>>> import numpy as np
>>> import numpy.linalg as la
>>> np.set_printoptions(precision=2, suppress=True, linewidth=120, floatmode="fixed")
>>> def rd(a):
...     return np.round(a, 2) + 0
... 
>>> J = np.load("case4.npy")
>>> print(J)
[[-10.86   2.18 -10.23  -4.94   0.72  13.89  10.88  -3.45 -18.08]
 [-12.14   2.97 -10.77  -6.08   0.88  11.37  12.52  -1.47 -15.94]
 [-12.14   3.72 -11.27  -4.36  -0.26  12.16  12.79  -2.31 -15.90]
 [ 15.37   9.53 -10.35  -9.49   0.34   5.87  -6.78   4.49 -16.07]
 [ 13.78  10.60 -10.74  -9.88   3.76   6.02  -5.81   5.43 -16.32]
 [ -7.05   2.15 -11.22  -7.47   0.33  11.72  11.57  -2.48 -17.89]
 [ -9.40   2.19  -8.76  -4.10   0.71  10.59  12.36  -2.04 -16.48]
 [-10.90   4.09 -12.01  -4.14   1.18  11.70  13.71  -2.54 -16.29]
 [ -9.89   2.41 -12.00  -4.55   1.26  11.91  11.08  -1.49 -18.58]
 [ 15.07   9.91  -9.67 -10.43   1.64   6.40  -7.54   4.27 -16.83]
 [ -9.54   1.35 -11.12  -6.81   1.17  10.61  10.76  -3.68 -16.63]
 [ 15.28   9.44 -11.73 -10.05   3.20   3.94  -8.06   6.37 -16.81]
 [ 15.07   9.40 -11.09  -9.61   4.02   6.53  -6.23   3.83 -17.00]
 [ 17.95   9.03 -10.94 -12.28   2.36   6.35  -7.37   4.87 -15.25]
 [ 16.08   9.11 -11.68 -11.20   3.25   8.58  -6.92   4.96 -17.39]
 [ -9.96   1.35 -11.33  -4.39   0.83  11.61  10.27  -1.14 -16.66]
 [-10.43   1.67 -11.66  -6.29  -1.26  12.21  12.41  -1.76 -18.26]]
>>> Y = J / la.norm(J, axis=1, keepdims=True)
>>> G = Y @ Y.T
>>> np.argwhere(np.triu(np.abs(G) > 0.95, 1))
array([[ 0,  1],
       [ 0,  2],
       [ 0,  5],
       [ 0,  6],
       [ 0,  7],
       [ 0,  8],
       [ 0, 10],
       [ 0, 15],
       [ 0, 16],
       [ 1,  2],
       [ 1,  5],
       [ 1,  6],
       [ 1,  7],
       [ 1,  8],
       [ 1, 10],
       [ 1, 15],
       [ 1, 16],
       [ 2,  5],
       [ 2,  6],
       [ 2,  7],
       [ 2,  8],
       [ 2, 10],
       [ 2, 15],
       [ 2, 16],
       [ 3,  4],
       [ 3,  9],
       [ 3, 11],
       [ 3, 12],
       [ 3, 13],
       [ 3, 14],
       [ 4,  9],
       [ 4, 11],
       [ 4, 12],
       [ 4, 13],
       [ 4, 14],
       [ 5,  6],
       [ 5,  7],
       [ 5,  8],
       [ 5, 10],
       [ 5, 15],
       [ 5, 16],
       [ 6,  7],
       [ 6,  8],
       [ 6, 10],
       [ 6, 15],
       [ 6, 16],
       [ 7,  8],
       [ 7, 10],
       [ 7, 15],
       [ 7, 16],
       [ 8, 10],
       [ 8, 15],
       [ 8, 16],
       [ 9, 11],
       [ 9, 12],
       [ 9, 13],
       [ 9, 14],
       [10, 15],
       [10, 16],
       [11, 12],
       [11, 13],
       [11, 14],
       [12, 13],
       [12, 14],
       [13, 14],
       [15, 16]])
